$ python3 -q
>>> import numpy as np
>>> from numpy import linalg as LA
>>> np.set_printoptions(precision=1, suppress=True, linewidth=160)
>>> data = np.load("m.npy")
>>> data
array([[-3.3,  0.5,  1. , -0.1,  1.1, -0.8, -1.1, -0.7, -0.7],
       [-2.9,  0.9,  1. ,  0.2,  0.4,  0.2,  0.5, -0.1, -0.1],
       [-2.9, -0.5,  0.9, -0.1,  0.1,  2.3,  2.2,  0.4, -0.1],
       [ 1.9, -0.1, -0.6, -0.1, -1.1,  0.1,  0.4, -1.1, -1.4],
       [-1.5, -0.6,  0.5,  0.4,  1. ,  1.3, -0.5,  0.3, -1.7],
       [ 5.2, -0.7, -1.8, -0.1,  0.3,  0. , -0.8,  0.9,  1. ],
       [ 2.9,  0.6, -0.8, -0.5,  1.7, -0.5, -0.6, -0.5,  0.3],
       [ 3.5,  0.4, -1.1, -0.3,  0. , -0.3, -0.2, -0.4,  0.1],
       [ 1.3, -1.6, -0.5, -0.4,  0.8, -1.3,  0.8, -0.1, -0.1],
       [ 5.8,  1. , -2. ,  0.8,  0. ,  0.7, -0.2,  0. , -1. ],
       [ 3.4,  0.8, -1.2,  0.4,  0. ,  1.1, -1.3,  0.7, -1. ],
       [ 3.7,  1. , -1.2, -0.9,  0.3,  1.6,  0.4, -2. , -1.6],
       [-1.2, -0.4,  0.5,  1.5, -1.5, -0.6, -0.5,  0.7,  0.3],
       [ 3.7, -0.6, -1.2,  0.4, -2.2, -0.1, -1.3, -0.8,  0.2],
       [-3. , -0.6,  1. ,  0.4,  0.2, -0.7,  1.9, -1.4,  0.5],
       [ 6.4, -0.2, -2.1,  0.2, -2.7,  0. ,  0. ,  0.5, -1.3],
       [ 1.6,  0.4, -0.5,  1.3,  0.5, -1.2, -1.5, -1. ,  0.5],
       [-5.6, -0.5,  1.9, -1.2, -0.9,  2.8, -1.5,  1. , -1.5],
       [ 3.1, -0.3, -0.9, -0.4, -1.4,  0.7,  0. , -1.3, -1. ],
       [ 0.9,  0.5, -0.4,  0.2,  0. , -1. , -0.2, -0.7, -0.2],
       [ 6. , -0.6, -1.8, -3.3,  0.2,  0.3, -0.4,  0.5, -1. ],
       [-0.8,  0.3,  0.3,  0.2,  1. , -1.6,  0.2, -1.9, -2.2],
       [ 0.7, -0.3, -0.2, -0.9,  0.5, -0.8,  1.6, -0.8,  2.2],
       [-2.8, -1.7,  1. , -1.2, -0.1, -1.3, -2.3, -1.1,  1.9],
       [ 1.2, -1.8, -0.4,  1.6, -0.9,  1.6, -0.8,  0.4,  0.9],
       [ 6.9,  0.4, -2.2, -1.4,  1.2, -0.6,  0.1, -1.2, -0.6],
       [ 0.7, -0.5, -0.3, -0.1,  0.7,  0.2,  0.6, -0.6,  0.1],
       [-2.8,  0.2,  0.8, -1.2, -0.7, -0.9,  1.1, -0.1,  1.3],
       [ 0.6, -1. , -0.2,  0.5, -0.6, -0.6, -0.6,  0.1,  2.3],
       [-2.7,  0.8,  0.9,  0.5,  0.3,  0.1,  0.2, -2.1,  1.1],
       [-2.2,  1. ,  0.7, -1. , -0.5,  0.1, -0.5,  0. ,  0.2],
       [-2.8,  1.3,  0.9, -1. ,  1.7,  0. , -0.2, -0.1, -0.8],
       [-0.1, -0.6,  0. , -0.6, -0.1, -0.3,  1. , -1.2, -0.2],
       [ 2.5,  0.4, -0.8,  0.5,  1.6,  0.3, -1. ,  0.8,  1.3],
       [ 2.7,  0.7, -0.9,  0.4,  0.3,  0.1,  2.2,  0.9, -0.3],
       [-0.5,  0.3,  0. ,  0. ,  0.2,  1. , -0.4, -0.5,  0.7]])
>>> Z = data[[8, 13]].astype(float)
>>> for _ in range(4):
...     labels = LA.norm(data[:, None] - Z, axis=-1).argmin(axis=1)
...     Z = np.array([data[labels == j].mean(axis=0) for j in range(2)])
... 
>>> labels
array([0, 0, 0, 1, 0, 1, 1, 1, 0, 1, 1, 1, 0, 1, 0, 1, 0, 0, 1, 0, 1, 0, 0, 0, 0, 1, 0, 0, 0, 0, 0, 0, 0, 1, 1, 0])
>>> np.abs(Z[1] - Z[0]).argmax()
np.int64(0)
>>> np.bincount(labels)
array([22, 14])
